$ ipython --no-banner

In [1]: import numpy as np

In [2]: from numpy import linalg as LA

In [3]: np.set_printoptions(precision=1, suppress=True, linewidth=120, floatmode="fixed")

In [4]: rng = np.random.default_rng(992893)

In [5]: theta = rng.uniform(0, 2 * np.pi, 29)

In [6]: O, _ = LA.qr(np.array([[-0.2, -0.4], [2.5, -0.4], [0.4, -2.0], [0.4, 1.7]]))

In [7]: feats = 20 * np.c_[np.cos(theta), np.sin(theta)] @ O.T

In [8]: feats.round(1) + 0
Out[8]: 
array([[  2.4, -18.7,   1.1,  -6.7],
       [  3.2, -15.7,   6.1, -10.3],
       [ -2.3,  18.9,  -0.3,   6.1],
       [  0.7,  15.6,  11.2,  -5.4],
       [ -3.5,  12.4,  -9.3,  12.2],
       [ -0.6, -16.1, -10.8,   4.9],
       [ -2.0,  19.2,   1.0,   5.0],
       [  0.1, -17.8,  -8.8,   2.6],
       [  3.1, -16.3,   5.3,  -9.8],
       [  3.6,  -6.7,  12.6, -13.5],
       [ -1.0,  19.2,   5.5,   0.9],
       [  0.0, -17.5,  -9.2,   3.0],
       [ -3.6,   9.3, -11.3,  13.1],
       [  0.9, -19.1,  -5.9,  -0.5],
       [  2.2, -19.0,   0.1,  -5.9],
       [  3.5,  -3.6,  13.8, -13.6],
       [  3.0, -16.5,   5.1,  -9.7],
       [  2.5, -18.3,   1.9,  -7.3],
       [ -3.6,  10.0, -10.9,  13.0],
       [  0.1, -17.7,  -8.9,   2.7],
       [  2.8,   4.9,  14.9, -12.1],
       [ -3.0,  -3.2, -14.9,  12.6],
       [ -1.3, -13.6, -12.7,   7.4],
       [  1.7,  11.7,  13.6,  -8.8],
       [  0.6,  15.8,  11.1,  -5.2],
       [ -3.6,   9.4, -11.2,  13.1],
       [  3.4,  -1.9,  14.2, -13.5],
       [ -1.7, -11.4, -13.7,   9.0],
       [ -1.7,  19.4,   2.4,   3.7]])

In [9]: G = feats.T @ feats

In [10]: (feats @ feats.T).shape
Out[10]: (29, 29)

In [11]: LA.matrix_rank(G)
Out[11]: np.int64(2)

In [12]: G
Out[12]: 
array([[  172.2,  -516.8,   503.7,  -617.0],
       [ -516.8,  6327.0,   964.5,  1055.9],
       [  503.7,   964.5,  2757.4, -2217.5],
       [ -617.0,  1055.9, -2217.5,  2343.4]])

In [13]: np.diag(G)
Out[13]: array([ 172.2, 6327.0, 2757.4, 2343.4])

In [14]: np.round(LA.det(2 * G), 1), round(LA.det(G), 1)
Out[14]: (np.float64(-0.0), np.float64(-0.0))

In [15]: np.kron(np.eye(2, dtype=int), G)
Out[15]: 
array([[  172.2,  -516.8,   503.7,  -617.0,     0.0,    -0.0,     0.0,    -0.0],
       [ -516.8,  6327.0,   964.5,  1055.9,    -0.0,     0.0,     0.0,     0.0],
       [  503.7,   964.5,  2757.4, -2217.5,     0.0,     0.0,     0.0,    -0.0],
       [ -617.0,  1055.9, -2217.5,  2343.4,    -0.0,     0.0,    -0.0,     0.0],
       [    0.0,    -0.0,     0.0,    -0.0,   172.2,  -516.8,   503.7,  -617.0],
       [   -0.0,     0.0,     0.0,     0.0,  -516.8,  6327.0,   964.5,  1055.9],
       [    0.0,     0.0,     0.0,    -0.0,   503.7,   964.5,  2757.4, -2217.5],
       [   -0.0,     0.0,    -0.0,     0.0,  -617.0,  1055.9, -2217.5,  2343.4]])

In [16]: round(float(np.einsum("ii->", G)), 1)
Out[16]: 11600.0

In [17]: D = LA.norm(feats[:, None] - feats[None], axis=-1)

In [18]: D.mean(axis=1).argmax()
Out[18]: np.int64(10)

In [19]: (D + 1e9 * np.eye(29)).round(6).argmin(axis=1)
Out[19]: 
array([17,  8,  6, 24, 18, 11,  2, 19, 16, 15, 28, 19, 25,  7,  0, 26,  8,  0, 25,  7, 26, 27, 27,  3,  3, 12, 15, 22,
        6])

In [20]: D[6].round(6).argsort(kind="stable")[:4]
Out[20]: array([ 6,  2, 28, 10])

In [21]: LA.matrix_rank(D ** 2)
Out[21]: np.int64(3)

In [22]: np.flatnonzero(D[6] < D.mean() / 2)
Out[22]: array([ 2,  6, 10, 28])

In [23]: other = feats / LA.norm(feats, axis=1)
ValueError: operands could not be broadcast together with shapes (29,4) (29,) 


In [24]: other = feats / LA.norm(feats, axis=1, keepdims=True)

In [25]: G = other @ other.T

In [26]: np.argwhere(np.triu(np.abs(G) > 0.95, 1))
Out[26]: 
array([[ 0,  2],
       [ 0,  6],
       [ 0,  8],
       [ 0, 14],
       [ 0, 16],
       [ 0, 17],
       [ 0, 28],
       [ 1,  4],
       [ 1,  8],
       [ 1, 16],
       [ 1, 17],
       [ 2,  6],
       [ 2, 14],
       [ 2, 17],
       [ 2, 28],
       [ 3,  5],
       [ 3,  7],
       [ 3, 11],
       [ 3, 19],
       [ 3, 22],
       [ 3, 23],
       [ 3, 24],
       [ 3, 27],
       [ 4,  8],
       [ 4, 12],
       [ 4, 18],
       [ 4, 25],
       [ 5,  7],
       [ 5, 11],
       [ 5, 19],
       [ 5, 22],
       [ 5, 24],
       [ 6, 10],
       [ 6, 14],
       [ 6, 17],
       [ 6, 28],
       [ 7, 10],
       [ 7, 11],
       [ 7, 13],
       [ 7, 19],
       [ 7, 24],
       [ 8, 16],
       [ 8, 17],
       [ 9, 12],
       [ 9, 15],
       [ 9, 18],
       [ 9, 25],
       [ 9, 26],
       [10, 11],
       [10, 13],
       [10, 19],
       [10, 28],
       [11, 13],
       [11, 19],
       [11, 24],
       [12, 15],
       [12, 18],
       [12, 25],
       [13, 19],
       [13, 28],
       [14, 17],
       [14, 28],
       [15, 26],
       [16, 17],
       [17, 28],
       [18, 25],
       [19, 24],
       [20, 21],
       [21, 26],
       [22, 23],
       [22, 24],
       [22, 27],
       [23, 24],
       [23, 27]])
